$ python -q
>>> import numpy as np
>>> from numpy import linalg as LA
>>> np.set_printoptions(precision=2, suppress=True, linewidth=160, floatmode="fixed")
>>> tidy = lambda a: np.round(a, 2) + 0
>>> rng = np.random.default_rng(40690)
>>> F = np.triu(rng.random((9, 9)) < 0.3, 1).astype(int)
>>> F = F + F.T
>>> print(F)
[[0 0 0 0 1 0 0 0 0]
 [0 0 0 0 0 1 0 1 0]
 [0 0 0 0 0 0 0 0 0]
 [0 0 0 0 1 1 1 0 0]
 [1 0 0 1 0 0 0 0 0]
 [0 1 0 1 0 0 1 0 1]
 [0 0 0 1 0 1 0 0 0]
 [0 1 0 0 0 0 0 0 0]
 [0 0 0 0 0 1 0 0 0]]
>>> print(tidy(LA.eigvalsh(F).min()))
-1.99
>>> print(np.argwhere(np.triu(F)))
[[0 4]
 [1 5]
 [1 7]
 [3 4]
 [3 5]
 [3 6]
 [5 6]
 [5 8]]
>>> print(F.sum(axis=0))
[1 2 0 3 2 4 2 1 1]
>>> print(np.trace(F @ F @ F) // 6)
1
>>> print(F @ F)
[[1 0 0 1 0 0 0 0 0]
 [0 2 0 1 0 0 1 0 1]
 [0 0 0 0 0 0 0 0 0]
 [1 1 0 3 0 1 1 0 1]
 [0 0 0 0 2 1 1 0 0]
 [0 0 0 1 1 4 1 1 0]
 [0 1 0 1 1 1 2 0 1]
 [0 0 0 0 0 1 0 1 0]
 [0 1 0 1 0 0 1 0 1]]
>>> low = np.diag(F.sum(axis=1)) - F
>>> print(LA.matrix_rank(low))
7
>>> print((LA.eigvalsh(low) < 1e-8).sum())
2
>>> print(low)
[[ 1  0  0  0 -1  0  0  0  0]
 [ 0  2  0  0  0 -1  0 -1  0]
 [ 0  0  0  0  0  0  0  0  0]
 [ 0  0  0  3 -1 -1 -1  0  0]
 [-1  0  0 -1  2  0  0  0  0]
 [ 0 -1  0 -1  0  4 -1  0 -1]
 [ 0  0  0 -1  0 -1  2  0  0]
 [ 0 -1  0  0  0  0  0  1  0]
 [ 0  0  0  0  0 -1  0  0  1]]
>>> print(round(LA.det(low[1:, 1:])))
0
>>> data = np.loadtxt("mat.csv", delimiter=",")
>>> print(data)
[[-2.00 -3.00  2.00 -2.00  3.00  0.00  1.00  2.00]
 [ 0.00  3.00 -2.00  2.00  1.00 -2.00 -2.00  1.00]
 [ 0.00  0.00 -2.00 -2.00 -2.00  1.00  1.00  3.00]
 [ 0.00  0.00  0.00 -1.00  0.00 -3.00 -3.00 -1.00]
 [ 0.00  0.00  0.00  0.00 -1.00  1.00  0.00  0.00]
 [ 0.00  0.00  0.00  0.00  0.00  1.00  2.00 -2.00]
 [ 0.00  0.00  0.00  0.00  0.00  0.00 -1.00  2.00]
 [ 0.00  0.00  0.00  0.00  0.00  0.00  0.00 -3.00]]
>>> # triangular: eigenvalues sit on the diagonal
>>> W = np.array([[3, 3], [-2, 1], [-2, 1], [3, -1], [2, 1], [-2, 3], [3, -3], [3, -1]])
>>> c = np.array([-3, -3])
>>> H = np.maximum(data @ W + c, 0)
>>> print(tidy((H > 0).mean(axis=0)))
[0.38 0.00]
>>> cent = np.array([[-9, -5], [-2, -1]])
>>> print(H @ cent)
[[-18.00 -10.00]
 [-36.00 -20.00]
 [ -9.00  -5.00]
 [  0.00   0.00]
 [  0.00   0.00]
 [  0.00   0.00]
 [  0.00   0.00]
 [  0.00   0.00]]
>>> def softmax(z):
...     e = np.exp(z - z.max(axis=-1, keepdims=True))
...     return e / e.sum(axis=-1, keepdims=True)
... 
>>> print(tidy(softmax(data[3])))
[0.21 0.21 0.21 0.08 0.21 0.01 0.01 0.08]
>>> print(softmax(data).sum(axis=1))
[1.00 1.00 1.00 1.00 1.00 1.00 1.00 1.00]
>>> att = data @ data.T / np.sqrt(8)
>>> print(tidy(softmax(att)[3] @ data))
[ 0.00  0.06 -0.04 -0.94  0.02 -2.97 -2.97 -0.96]
>>> print(softmax(att).round(6).argmax(axis=1))
[0 1 2 3 2 5 2 7]
>>> M = np.loadtxt("layer15.csv", delimiter=",")
>>> print(tidy(M))
[[ 1.58  0.45  0.10 -0.34 -0.86  0.08 -0.79]
 [ 0.45  1.77 -0.41 -0.25 -0.17 -0.44  0.11]
 [ 0.10 -0.41  2.51  0.59 -0.45  0.19  0.34]
 [-0.34 -0.25  0.59  1.17 -0.21 -0.73 -0.58]
 [-0.86 -0.17 -0.45 -0.21  0.65  0.35  0.54]
 [ 0.08 -0.44  0.19 -0.73  0.35  2.50 -0.40]
 [-0.79  0.11  0.34 -0.58  0.54 -0.40  1.82]]
>>> left, sig, Vh = LA.svd(M)
>>> evecs = Vh[:(sig > 1e-8).sum()]
>>> vec = M[4] + 3 * M[3] + rng.integers(2) * np.eye(7)[1]
>>> print(tidy(vec))
[-1.88 -0.92  1.33  3.29  0.01 -1.85 -1.20]
>>> print(np.allclose(evecs.T @ evecs @ vec, vec))
True
>>> print(tidy(evecs.T @ evecs))
[[ 0.67  0.02  0.04 -0.27 -0.35 -0.04 -0.14]
 [ 0.02  1.00 -0.01  0.02  0.01  0.01  0.02]
 [ 0.04 -0.01  0.90  0.18 -0.15  0.10  0.16]
 [-0.27  0.02  0.18  0.56  0.00 -0.18 -0.33]
 [-0.35  0.01 -0.15  0.00  0.24  0.15  0.13]
 [-0.04  0.01  0.10 -0.18  0.15  0.90 -0.16]
 [-0.14  0.02  0.16 -0.33  0.13 -0.16  0.73]]
>>> print(tidy(LA.norm(vec - evecs.T @ evecs @ vec)))
0.0
